% python3 -q
>>> import numpy as np
>>> import numpy.linalg as la
>>> np.set_printoptions(precision=2, suppress=True, linewidth=120, legacy="1.25")
>>> def tidy(a):
...     return np.round(a, 2) + 0
... 
>>> M = np.array([[-3.78, 3.78, -1.07],
...     [5.63, -5.08, -4.44],
...     [-8.03, 9.53, -4.54],
...     [-0.75, -2.68, -3.73],
...     [5.78, -2.59, 2.18],
...     [-1.8, -5.44, 5.15],
...     [1.27, -7.87, 0.84],
...     [-6.37, -2.64, -6.15],
...     [-0.84, -1.03, -6.06],
...     [4.8, 0.42, 5.33],
...     [1.5, -4.94, 3.92],
...     [0.71, 1.79, 7.84],
...     [-2.77, 7.62, -2.57],
...     [0.14, -0.91, 2.29],
...     [-4.86, -0.81, 7.14],
...     [-0.33, -6.99, -3.49]])
>>> labels = M[:, 2] > np.median(M[:, 2])
>>> u = M[labels].mean(axis=0) - M[~labels].mean(axis=0)
>>> ((M - M.mean(axis=0)) @ u > 0).astype(int)
array([0, 0, 0, 0, 1, 1, 1, 0, 0, 1, 1, 1, 0, 1, 1, 0])
>>> tidy(u)
array([ 3.1 , -2.86,  8.34])
>>> cent = M[[14, 1]].astype(float)
>>> for _ in range(4):
...     labels = la.norm(M[:, None] - cent, axis=-1).argmin(axis=1)
...     cent = np.array([M[labels == j].mean(axis=0) for j in range(2)])
... 
>>> labels
array([0, 1, 0, 1, 1, 1, 1, 1, 1, 0, 1, 0, 0, 0, 0, 1])
>>> np.bincount(labels)
array([7, 9])
>>> tidy(cent[1] - cent[0])
array([ 2.42, -7.42, -3.37])
>>> np.abs(cent[1] - cent[0]).argmax()
1
>>> cov = np.cov(M, rowvar=False)
>>> tidy(np.corrcoef(M.T))
array([[ 1.  , -0.49,  0.28],
       [-0.49,  1.  , -0.1 ],
       [ 0.28, -0.1 ,  1.  ]])
>>> Ac = (M - M.mean(axis=0)) / M.std(axis=0)
>>> np.argwhere(np.abs(Ac) > 2)
array([[2, 1]])
>>> beta = la.lstsq(np.delete(Ac, 0, axis=1), Ac[:, 0])[0]
>>> np.abs(beta).argmax()
0
>>> tidy(beta)
array([-0.47,  0.23])
>>> mat = np.array([[2, 0, 0], [1, -2, 0], [2, 3, -3]])
>>> tidy(np.sort(la.eigvals(mat)))
array([-3., -2.,  2.])
>>> mat @ mat
array([[  4,   0,   0],
       [  0,   4,   0],
       [  1, -15,   9]])
>>> np.prod(np.diag(mat)), tidy(la.det(mat))
(12, 12.0)
>>> A2 = np.array([[2, 9], [3, 9]])
>>> cent = np.kron(A2, mat)
>>> la.matrix_rank(cent)
6
>>> m1 = np.loadtxt("layer12.csv", delimiter=",")
>>> m1
array([[ 24.66, -19.5 ,  -4.37],
       [ 17.75, -13.07,   4.93],
       [ -7.12, -37.04, -28.93],
       [ 26.01,  -3.76, -23.97],
       [ 44.37,   4.69, -34.59],
       [-14.45,  -5.74,  19.82],
       [ -2.76,  29.7 ,  27.58],
       [  6.95, -18.12,   5.28],
       [-27.46,  12.23,   3.99],
       [ -1.85, -16.88,   7.36],
       [-17.47,  21.57,  25.36],
       [-15.63,  -6.7 , -15.47],
       [  6.38,  -6.54, -56.93],
       [ -4.05, -24.69,  -2.33],
       [ 18.35, -10.58,   5.69],
       [  2.67, -11.79,  14.01],
       [ -6.94,  -2.85,   2.26]])
>>> hat = m1 @ la.solve(m1.T @ m1, m1.T)
>>> tidy(np.trace(hat))
3.0
>>> la.matrix_rank(np.eye(17) - hat)
14
>>> tidy(la.eigvalsh(hat))
array([0., 0., 0., 0., 0., 0., 0., 0., 0., 0., 0., 0., 0., 0., 1., 1., 1.])
>>> np.allclose(hat @ hat, hat)
True
>>> tidy(np.diag(hat))
array([0.18, 0.12, 0.37, 0.14, 0.44, 0.09, 0.22, 0.1 , 0.17, 0.09, 0.14, 0.13, 0.45, 0.14, 0.12, 0.09, 0.01])
